$ python3 -q
>>> import numpy as np
>>> np.set_printoptions(precision=1, suppress=True, linewidth=100)
>>> sv = 5 * 0.5 ** np.arange(3)
>>> rng = np.random.default_rng(30401)
>>> J = rng.normal(size=(23, 3)) * rng.permutation(sv)
>>> J.round(1) + 0
array([[ 0.5,  0.8, -3.4],
       [-0.9,  3.3,  1.2],
       [ 0. , -8.7,  1.4],
       [ 0.9, -4.2, -1.6],
       [ 0.2,  3.1, -0.8],
       [-1.7, -1.4,  1.9],
       [-0.2,  2.1,  1.8],
       [-0.5, -5.6,  1.1],
       [ 0.4,  5.6,  0. ],
       [-0.9, -5.4,  1.5],
       [ 2.2,  3.4,  2. ],
       [-0.1, -4.2,  0.5],
       [ 0. , -3.3, -0.3],
       [ 2.4,  1.5,  1.8],
       [-0.9, -8.2, -0.8],
       [-0.6, -4.2, -4.3],
       [ 1.1, -1.1, -0.4],
       [ 0.7,  3.2, -4.3],
       [ 0.4,  2.2,  0.9],
       [ 1.8, -2.9,  1.4],
       [ 1.1,  2.2,  2.7],
       [ 0.9,  1.9,  4.7],
       [ 0.2,  0.4, -4.3]])
>>> Ac = (J - J.mean(axis=0)) / J.std(axis=0)
>>> np.argwhere(np.abs(Ac) > 2)
array([[ 5,  0],
       [13,  0]])
>>> b = np.linalg.lstsq(np.delete(Ac, 0, axis=1), Ac[:, 0])[0]
>>> np.abs(b).argmax()
np.int64(0)
>>> B = J / np.linalg.norm(J, axis=1, keepdims=True)
>>> cov = B @ B.T
>>> np.linalg.norm(B, axis=1)
array([1., 1., 1., 1., 1., 1., 1., 1., 1., 1., 1., 1., 1., 1., 1., 1., 1., 1., 1., 1., 1., 1., 1.])
>>> np.argwhere(np.triu(np.abs(cov) > 0.95, 1))
array([[ 0, 22],
       [ 1,  3],
       [ 2,  4],
       [ 2,  7],
       [ 2,  8],
       [ 2,  9],
       [ 2, 11],
       [ 2, 12],
       [ 2, 14],
       [ 4,  7],
       [ 4,  8],
       [ 4,  9],
       [ 4, 11],
       [ 6, 15],
       [ 7,  8],
       [ 7,  9],
       [ 7, 11],
       [ 7, 12],
       [ 7, 14],
       [ 8,  9],
       [ 8, 11],
       [ 8, 12],
       [ 8, 14],
       [ 9, 11],
       [11, 12],
       [11, 14],
       [12, 14],
       [14, 18],
       [15, 20],
       [20, 21]])
>>> (cov - 2 * np.eye(23)).round(6).argmax(axis=1)
array([22,  6, 11, 12,  8,  9,  1,  2,  4,  7, 18,  2, 14, 10, 12,  3,  3,  0, 10,  2, 21, 20,  0])
>>> np.round(np.degrees(np.arccos(np.clip(cov[1, 8], -1, 1))), 1)
np.float64(27.1)
>>> K = np.loadtxt("dump.csv", delimiter=",")
>>> K
array([[-17.3, -20.1, -10.7],
       [ -7.4, -10.8,  -3.4],
       [ -0.1,  -1.8,   0.5],
       [ -0.1,  -1.8,   0.5],
       [  0.1,  -0.8,   0.2],
       [  0.1,  -0.8,   0.2],
       [  0. ,  -0.4,   0.1],
       [  0. ,  -0.4,   0.1],
       [  0.7,   1.7,   1. ],
       [  1.8,   3.1,   2.6],
       [ 31. ,  27.1,  37.7],
       [ 35. ,  30.2,  42.3],
       [ 36.9,  31.6,  44.4]])
>>> Ac = K - K.mean(axis=0)
>>> V = np.linalg.svd(Ac)[2][:1]
>>> B = Ac - Ac @ V.T @ V
>>> np.linalg.norm(B, axis=1).round(6).argmax()
np.int64(0)
>>> np.round(np.linalg.norm(B) / np.linalg.norm(Ac), 1)
np.float64(0.1)
>>> np.cov(Ac @ V.T, rowvar=False)
array(877.9)
>>> d = np.linalg.norm(K[:, None] - K[None], axis=-1)
>>> d[5]
array([28.2, 13. ,  1.1,  1.1,  0. ,  0. ,  0.4,  0.4,  2.7,  4.9, 56. , 62.9, 66. ])
>>> d.shape
(13, 13)
>>> np.linalg.matrix_rank(d ** 2)
np.int64(5)
>>> A = np.triu(rng.random((3, 3)) < 0.8, 1).astype(int)
>>> A = A + A.T
>>> A
array([[0, 1, 1],
       [1, 0, 0],
       [1, 0, 0]])
>>> np.all(np.linalg.eigvalsh(A) > 0)
np.False_
>>> round(np.linalg.eigvalsh(A).min(), 1)
np.float64(-1.4)
>>> (A + A.T) / 2
array([[0., 1., 1.],
       [1., 0., 0.],
       [1., 0., 0.]])
>>> (A - A.T) / 2
array([[0., 0., 0.],
       [0., 0., 0.],
       [0., 0., 0.]])
>>> np.allclose(A @ A.T, A.T @ A)
True
>>> A @ A
array([[2, 0, 0],
       [0, 1, 1],
       [0, 1, 1]])
>>> np.allclose(A, A.T)
True
>>> left, sv, Vt = np.linalg.svd(A)
>>> np.argmax(sv[:-1] / (sv[1:] + 1e-6)) + 1
np.int64(2)
>>> sv.round(1) + 0
array([1.4, 1.4, 0. ])
>>> B = left[:, :2] @ np.diag(sv[:2]) @ Vt[:2]
>>> round(float(np.linalg.norm(A - B) / np.linalg.norm(A)), 1)
0.0
>>> np.linalg.matrix_rank(A, rtol=0.05)
np.int64(2)
>>> round(float(np.linalg.norm(A - B, 2)), 1), round(float(sv[2]), 1)
(0.0, 0.0)
>>> np.linalg.matrix_rank(B)
np.int64(2)
>>> arr = np.array([[36.5, -0.6, -0.1],
...     [-36.7, -34.0, -34.0],
...     [4.2, -3.9, -3.7],
...     [-0.1, 14.4, 13.7],
...     [28.1, 12.1, 12.2]])
>>> B = np.array([[2, 1, 2], [3, 1, 3]])
>>> C = np.kron(B, arr)
>>> np.round(np.linalg.norm(C, 2), 1), round(float(np.linalg.norm(B, 2) * np.linalg.norm(arr, 2)), 1)
(np.float64(391.0), 391.0)
>>> np.linalg.matrix_rank(C)
np.int64(6)
>>> B = np.c_[arr[:, :2] @ np.array([[-2, -3], [-2, -3]]), np.array([-1, 1, -5, -3, 4])]
>>> B
array([[ -71.8, -107.7,   -1. ],
       [ 141.4,  212.1,    1. ],
       [  -0.6,   -0.9,   -5. ],
       [ -28.6,  -42.9,   -3. ],
       [ -80.4, -120.6,    4. ]])
>>> np.round(np.linalg.norm(B - arr @ np.linalg.lstsq(arr, B)[0], axis=0), 1) + 0
array([0. , 0. , 7.1])
>>> np.round(np.linalg.lstsq(arr, B[:, 0])[0], 1) + 0
array([-2., -2.,  0.])
>>> np.linalg.matrix_rank(B)
np.int64(2)
>>> left, sv, Vt = np.linalg.svd(B)
>>> V = Vt[:(sv > 1e-8).sum()]
>>> x0 = B[1] + -3 * B[4] + rng.integers(2) * np.eye(3)[0]
>>> x0
array([383.6, 573.9, -11. ])
>>> np.diag(V.T @ V)
array([0.3, 0.7, 1. ])
>>> np.round(np.linalg.norm(x0 - V.T @ V @ x0), 1)
np.float64(0.8)
>>> np.linalg.matrix_rank(np.vstack([B, x0]))
np.int64(3)
>>> np.allclose(V.T @ V @ x0, x0)
False
>>> idx = rng.permutation(3)
>>> B = arr[:, idx] * rng.choice([-1, 1], 3)
>>> B
array([[-36.5,   0.6,   0.1],
       [ 36.7,  34. ,  34. ],
       [ -4.2,   3.9,   3.7],
       [  0.1, -14.4, -13.7],
       [-28.1, -12.1, -12.2]])
>>> left, _, Vt = np.linalg.svd(arr.T @ B)
>>> np.round(np.linalg.lstsq(arr, B)[0], 1) + 0
array([[-1.,  0.,  0.],
       [ 0., -1.,  0.],
       [ 0.,  0., -1.]])
>>> t = np.radians(120)
>>> R = np.eye(3)
>>> R[2, 2] = R[1, 1] = np.cos(t)
>>> R[2, 1], R[1, 2] = -np.sin(t), np.sin(t)
>>> R
array([[ 1. ,  0. ,  0. ],
       [ 0. , -0.5,  0.9],
       [ 0. , -0.9, -0.5]])
>>> B = arr @ R.T
>>> round(np.linalg.det(R), 1), np.round(np.trace(R), 1)
(np.float64(1.0), np.float64(0.0))
>>> np.linalg.svd(arr, compute_uv=False), np.linalg.svd(B, compute_uv=False)
(array([74. , 32.3,  0.3]), array([74. , 32.3,  0.3]))
>>> np.abs(B - arr).max(axis=0)
array([ 0. , 21.6, 80.4])
>>> np.allclose(arr @ arr.T, B @ B.T)
True
>>> data = np.array([[0, 2, 1, 1, 3],
...     [2, 0, 2, 1, 1],
...     [1, 2, 0, 2, 1],
...     [1, 1, 2, 0, 2],
...     [3, 1, 1, 2, 0]])
>>> hat = np.triu(np.array([[-1, 0, -2, 3, -1],
...     [2, 3, 1, 2, -2],
...     [3, -3, -3, 0, 0],
...     [-3, -1, -1, 3, 2],
...     [3, -3, -3, -2, 1]]), 1) + np.eye(5)
>>> B = hat @ data @ np.linalg.inv(hat)
>>> np.round(np.poly(B), 1) + 0
array([  1.,   0., -30., -70., -24.,   4.])
>>> np.linalg.matrix_rank(B)
np.int64(5)
>>> round(np.linalg.det(B), 1)
np.float64(-4.0)
>>> [round(float(np.linalg.det(data[:i, :i])), 2) + 0 for i in range(1, 6)]
[0.0, -4.0, 8.0, -7.0, -4.0]
>>> np.all(np.linalg.eigvalsh(data) > 0)
np.False_
>>> evals, V = np.linalg.eig(data)
>>> evals
array([ 6.4,  0.1, -0.6, -3.4, -2.6])
>>> round(np.prod(evals), 1)
np.float64(-4.0)
>>> np.sort(np.linalg.eigvals(np.linalg.inv(data)))
array([-1.7, -0.4, -0.3,  0.2,  8.2])
>>> np.round(np.sort(np.linalg.eigvals(data @ data)), 1) + 0
array([ 0. ,  0.3,  6.5, 11.7, 41.4])
>>> np.round(data @ V[:, 0] - evals[0] * V[:, 0], 1) + 0
array([0., 0., 0., 0., 0.])
>>> M = np.array([[-1, 0, -1, 0], [3, -3, 3, -3], [-1, 0, -1, 0], [3, -3, 3, -3]])
>>> M
array([[-1,  0, -1,  0],
       [ 3, -3,  3, -3],
       [-1,  0, -1,  0],
       [ 3, -3,  3, -3]])
>>> [round(float(x), 1) for x in np.linalg.svd(M, compute_uv=False)[:3]]
[8.6, 1.4, 0.0]
>>> round(float(np.linalg.norm(M, 2) / np.linalg.norm(M)), 1)
1.0
>>> left, sv, Vt = np.linalg.svd(M)
>>> np.argmax(sv[:-1] / (sv[1:] + 1e-6)) + 1
np.int64(2)
>>> sv.round(1) + 0
array([8.6, 1.4, 0. , 0. ])
>>> B = left[:, :2] @ np.diag(sv[:2]) @ Vt[:2]
>>> np.round(np.abs(M - B).max(), 1)
np.float64(0.0)
>>> round(float(np.linalg.norm(M - B, 2)), 1), round(sv[2], 1)
(0.0, np.float64(0.0))
>>> np.linalg.matrix_rank(B)
np.int64(2)
>>> np.linalg.matrix_rank(M, rtol=0.05)
np.int64(2)
>>> B = np.array([[1, 4, 6], [3, 7, 0], [8, 0, 9]])
>>> W0 = B + B.T
>>> W0
array([[ 2,  7, 14],
       [ 7, 14,  0],
       [14,  0, 18]])
>>> evals, V = np.linalg.eig(W0)
>>> np.round(np.sort(np.linalg.eigvals(np.linalg.inv(W0))), 1) + 0
array([-0.1,  0. ,  0.1])
>>> np.round(W0 @ V[:, 0] - evals[0] * V[:, 0], 1) + 0
array([0., 0., 0.])
>>> round(float(np.prod(evals)), 1)
-3122.0
>>> x0 = np.array([0, 0, 1])
>>> target = W0 @ x0
>>> target
array([14,  0, 18])
>>> np.linalg.solve(W0, 3 * target)
array([0., 0., 3.])
>>> np.linalg.solve(W0, target + W0[:, 0])
array([1., 0., 1.])
>>> np.round(np.linalg.solve(W0.T, W0[0]), 1) + 0
array([1., 0., 0.])
>>> hat = np.triu(np.array([[1, 1, 2], [0, 2, 2], [1, 0, 1]]), 1) + np.eye(3)
>>> B = hat @ W0 @ np.linalg.inv(hat)
>>> np.poly(B)
array([   1.,  -34.,   71., 3122.])
>>> B
array([[ 37., -16.,   8.],
       [ 35., -21.,   8.],
       [ 14., -14.,  18.]])
>>> x0 = np.array([-1, 0, -1])
>>> h1 = np.maximum(B @ x0, 0)
>>> np.maximum(B @ x0, 0) - np.maximum(-B @ x0, 0)
array([-45., -43., -32.])
>>> np.tanh(B @ x0)
array([-1., -1., -1.])
>>> evals, V = np.linalg.eigh(W0)
>>> x0 = np.array([1, 2, 2])
>>> np.linalg.eigvalsh(W0[1:, 1:])
array([14., 18.])
>>> x0 @ W0 @ x0
np.int64(214)
>>> np.abs(W0).sum(axis=1).max(), round(np.abs(evals).max(), 1)
(np.int64(32), np.float64(27.1))
>>> mat = np.loadtxt("block16.csv", delimiter=",")
>>> mat
array([[ 2., -9.,  8.],
       [ 0., -6., -1.],
       [ 0.,  0., -6.]])
>>> np.poly(mat)
array([  1.,  10.,  12., -72.])
>>> np.einsum("ii->", mat)
np.float64(-10.0)
>>> round(np.linalg.eigvals(mat).sum().real, 1)
np.float64(-10.0)
>>> round(float(np.linalg.det(2 * mat)), 1), round(float(np.linalg.det(mat)), 1)
(576.0, 72.0)
>>> evals, V = np.linalg.eig(mat)
>>> np.prod(evals)
np.float64(72.0)
>>> np.sort(np.linalg.eigvals(np.linalg.inv(mat)))
array([-0.2, -0.2,  0.5])
>>> np.sort(np.linalg.eigvals(mat @ mat))
array([ 4., 36., 36.])
>>> np.linalg.matrix_rank(mat - mat[0, 0] * np.eye(3))
np.int64(2)
>>> np.linalg.matrix_power(mat - np.diag(np.diag(mat)), 3)
array([[0., 0., 0.],
       [0., 0., 0.],
       [0., 0., 0.]])
>>> [int(np.linalg.matrix_rank(np.linalg.matrix_power(mat, p))) for p in range(1, 4)]
[3, 3, 3]
